% python3 -q
>>> import numpy as np
>>> np.set_printoptions(suppress=True, linewidth=200)
>>> tidy = lambda a: np.round(a, 2) + 0
>>> mat = np.load("layer7.npy")
>>> mat
array([[-0.56,  6.95,  4.68,  5.42],
       [-6.28, -6.53,  0.23, -4.23],
       [ 3.99,  4.54, -7.3 , -3.2 ],
       [-1.93,  3.25, -7.24, -5.76],
       [-0.72,  4.5 , -8.27,  3.3 ],
       [ 1.29, -1.96, -3.8 ,  8.95],
       [ 1.46,  6.37,  4.41,  6.15],
       [ 6.37, -2.85,  5.34,  4.78],
       [ 2.86,  6.95, -6.39, -1.59],
       [-5.56, -2.62, -3.17,  7.22],
       [-9.33, -3.44, -1.06, -0.12],
       [ 1.25, -7.56, -6.07,  2.1 ],
       [-6.8 ,  3.14, -1.15,  6.53],
       [-0.95, -0.95,  8.15,  5.64],
       [ 0.93,  7.53,  4.83, -4.37],
       [-5.6 ,  0.77,  6.5 , -5.08],
       [-0.93,  9.16,  3.83,  0.79],
       [ 5.61, -6.75,  4.45, -1.78],
       [-0.74,  0.77, -9.63,  2.47],
       [-0.09,  6.14,  7.73, -1.6 ],
       [-4.16,  0.23, -6.35, -6.51],
       [ 9.6 , -2.35,  0.72, -1.31],
       [ 9.92,  0.57, -0.83,  0.78],
       [-0.43, -5.26,  3.98, -7.5 ],
       [ 5.56,  4.39,  7.01, -0.76],
       [-0.62, -2.1 ,  1.71,  9.61],
       [ 5.28,  4.74, -6.25,  3.27],
       [-2.39, -7.42, -6.25, -0.42],
       [ 6.85,  5.79, -3.84,  2.19],
       [ 7.19, -4.36, -3.24,  4.34],
       [-5.56, -0.1 ,  1.29,  8.21],
       [-8.27, -4.46,  3.28,  1.01],
       [-8.47, -4.11, -3.12,  1.28],
       [ 4.58,  6.16,  2.69,  5.81],
       [ 7.57,  3.41, -5.54,  0.65]])
>>> idx = mat[:, 3] > np.median(mat[:, 3])
>>> f = mat[idx].mean(axis=0) - mat[~idx].mean(axis=0)
>>> print(tidy((((mat - mat.mean(axis=0)) @ f > 0) == idx).mean()))
0.97
>>> ((mat - mat.mean(axis=0)) @ f > 0).astype(int)
array([1, 0, 0, 0, 1, 1, 1, 1, 0, 1, 0, 1, 1, 1, 0, 0, 0, 0, 1, 0, 0, 0, 0, 0, 0, 1, 1, 0, 1, 1, 1, 0, 1, 1, 1])
>>> cov = np.cov(mat, rowvar=False)
>>> tidy(np.corrcoef(mat[:, 2], mat[:, 0])[0, 1])
np.float64(-0.02)
>>> tidy(np.linalg.eigvalsh(cov)[::-1])
array([32.76, 27.77, 20.57, 19.23])
>>> cov.shape
(4, 4)
>>> np.argsort(-mat.std(axis=0).round(6), kind="stable")
array([0, 2, 1, 3])
>>> print(np.median(mat, axis=0))
[-0.43  0.57 -0.83  1.01]
>>> tidy(mat.std(axis=0))
array([5.24, 4.82, 5.16, 4.49])
>>> np.argwhere(np.triu(np.abs(np.corrcoef(mat.T)) > 0.8, 1))
array([], shape=(0, 2), dtype=int64)
>>> B = mat / np.linalg.norm(mat, axis=1, keepdims=True)
>>> cov = B @ B.T
>>> np.argwhere(np.triu(np.abs(cov) > 0.95, 1))
array([[ 0,  6],
       [10, 32],
       [11, 19],
       [31, 34]])
>>> print(tidy(np.degrees(np.arccos(np.clip(cov[10, 13], -1, 1)))))
88.39
>>> tidy(np.linalg.norm(B, axis=1))
array([1., 1., 1., 1., 1., 1., 1., 1., 1., 1., 1., 1., 1., 1., 1., 1., 1., 1., 1., 1., 1., 1., 1., 1., 1., 1., 1., 1., 1., 1., 1., 1., 1., 1., 1.])
>>> Xs = (mat - mat.mean(axis=0)) / mat.std(axis=0)
>>> tidy(Xs.std(axis=0))
array([1., 1., 1., 1.])
>>> coef = np.linalg.lstsq(np.delete(Xs, 1, axis=1), Xs[:, 1])[0]
>>> tidy(1 - np.var(Xs[:, 1] - np.delete(Xs, 1, axis=1) @ coef))
np.float64(0.06)
>>> print(np.abs(coef).argmax())
0
>>> Xs = mat - mat.mean(axis=0)
>>> left, s, Vt = np.linalg.svd(Xs, full_matrices=False)
>>> tidy(Xs.mean(axis=0))
array([0., 0., 0., 0.])
>>> print(tidy((s ** 2).sum() ** 2 / (s ** 4).sum()))
3.82
>>> print(tidy(np.abs(Vt[-1])))
[0.55 0.8  0.22 0.06]
>>> tidy(Vt[0] * np.sign(Vt[0, np.abs(Vt[0]).argmax()]))
array([0.79, 0.59, 0.14, 0.09])
>>> np.abs(Vt[0]).argmax()
np.int64(0)
>>> np.searchsorted(np.cumsum(s ** 2) / (s ** 2).sum(), 0.9) + 1
np.int64(4)
>>> print(np.linalg.matrix_rank(Xs))
4
>>> F = np.loadtxt("w.csv", delimiter=",")
>>> F
array([[ 2.,  0.,  0.,  0.,  0.,  0.,  0.,  0.,  0.,  0.],
       [ 1.,  3.,  0.,  0.,  0.,  0.,  0.,  0.,  0.,  0.],
       [-3.,  3., -3.,  0.,  0.,  0.,  0.,  0.,  0.,  0.],
       [-2., -2.,  1., -1.,  0.,  0.,  0.,  0.,  0.,  0.],
       [ 3.,  3.,  2.,  0., -3.,  0.,  0.,  0.,  0.,  0.],
       [ 1., -3.,  1.,  3.,  3., -1.,  0.,  0.,  0.,  0.],
       [-3., -1., -2.,  2., -1.,  3.,  2.,  0.,  0.,  0.],
       [-2.,  3.,  1.,  3.,  1.,  2., -2., -1.,  0.,  0.],
       [ 1.,  3., -1., -2., -2., -3.,  1.,  3.,  0.,  0.],
       [ 0., -2.,  1.,  2.,  0., -3.,  1.,  1.,  2., -2.]])
>>> tidy(np.sort(np.linalg.eigvals(F)))
array([-3., -3., -2., -1., -1., -1.,  0.,  2.,  2.,  3.])
>>> F @ F
array([[  4.,   0.,   0.,   0.,   0.,   0.,   0.,   0.,   0.,   0.],
       [  5.,   9.,   0.,   0.,   0.,   0.,   0.,   0.,   0.,   0.],
       [  6.,   0.,   9.,   0.,   0.,   0.,   0.,   0.,   0.,   0.],
       [ -7.,  -1.,  -4.,   1.,   0.,   0.,   0.,   0.,   0.,   0.],
       [ -6.,   6., -12.,   0.,   9.,   0.,   0.,   0.,   0.,   0.],
       [ -2.,   0.,   5.,  -6., -12.,   1.,   0.,   0.,   0.,   0.],
       [-11., -27.,   5.,  11.,  10.,   3.,   4.,   0.,   0.,   0.],
       [  3.,   2.,   7.,  -4.,   4., -10.,  -2.,   1.,   0.,   0.],
       [ -6.,  21.,  -5.,   4.,  -1.,  12.,  -4.,  -3.,   0.,   0.],
       [-15.,  14.,  -9., -14., -13.,   8.,   0.,   3.,  -4.,   4.]])
